% ipython --no-banner

In [1]: import numpy as np

In [2]: from numpy import linalg as LA

In [3]: np.set_printoptions(suppress=True, linewidth=200)

In [4]: W0 = np.loadtxt("w.csv", delimiter=",")

In [5]: W0
Out[5]: 
array([[4., 0., 2., 5., 2., 4., 6., 1., 5., 1.],
       [0., 2., 4., 2., 2., 3., 1., 4., 4., 2.],
       [2., 4., 6., 1., 5., 5., 2., 2., 5., 0.],
       [5., 2., 1., 4., 4., 2., 4., 0., 1., 3.],
       [2., 2., 5., 4., 2., 2., 2., 3., 0., 5.],
       [4., 3., 5., 2., 2., 2., 4., 2., 5., 1.],
       [6., 1., 2., 4., 2., 4., 2., 6., 3., 4.],
       [1., 4., 2., 0., 3., 2., 6., 4., 5., 2.],
       [5., 4., 5., 1., 0., 5., 3., 5., 0., 3.],
       [1., 2., 0., 3., 5., 1., 4., 2., 3., 2.]])

In [6]: round(float(LA.eigvalsh(W0).min()), 3)
Out[6]: -8.957

In [7]: rng = np.random.default_rng(29)

In [8]: A = np.eye(7, dtype=int)[rng.permutation(7)] * np.array([1, 2, 1, 1, 1, 2, 1])

In [9]: A
Out[9]: 
array([[0, 0, 0, 0, 0, 2, 0],
       [1, 0, 0, 0, 0, 0, 0],
       [0, 0, 0, 1, 0, 0, 0],
       [0, 0, 0, 0, 0, 0, 1],
       [0, 0, 1, 0, 0, 0, 0],
       [0, 0, 0, 0, 1, 0, 0],
       [0, 2, 0, 0, 0, 0, 0]])

In [10]: M2 = LA.inv(A)

In [11]: np.round(LA.inv(M2), 3)
Out[11]: 
array([[0., 0., 0., 0., 0., 2., 0.],
       [1., 0., 0., 0., 0., 0., 0.],
       [0., 0., 0., 1., 0., 0., 0.],
       [0., 0., 0., 0., 0., 0., 1.],
       [0., 0., 1., 0., 0., 0., 0.],
       [0., 0., 0., 0., 1., 0., 0.],
       [0., 2., 0., 0., 0., 0., 0.]])

In [12]: (np.abs(M2) > 1e-9).astype(int)
Out[12]: 
array([[0, 1, 0, 0, 0, 0, 0],
       [0, 0, 0, 0, 0, 0, 1],
       [0, 0, 0, 0, 1, 0, 0],
       [0, 0, 1, 0, 0, 0, 0],
       [0, 0, 0, 0, 0, 1, 0],
       [1, 0, 0, 0, 0, 0, 0],
       [0, 0, 0, 1, 0, 0, 0]])

In [13]: A @ M2
Out[13]: 
array([[1., 0., 0., 0., 0., 0., 0.],
       [0., 1., 0., 0., 0., 0., 0.],
       [0., 0., 1., 0., 0., 0., 0.],
       [0., 0., 0., 1., 0., 0., 0.],
       [0., 0., 0., 0., 1., 0., 0.],
       [0., 0., 0., 0., 0., 1., 0.],
       [0., 0., 0., 0., 0., 0., 1.]])
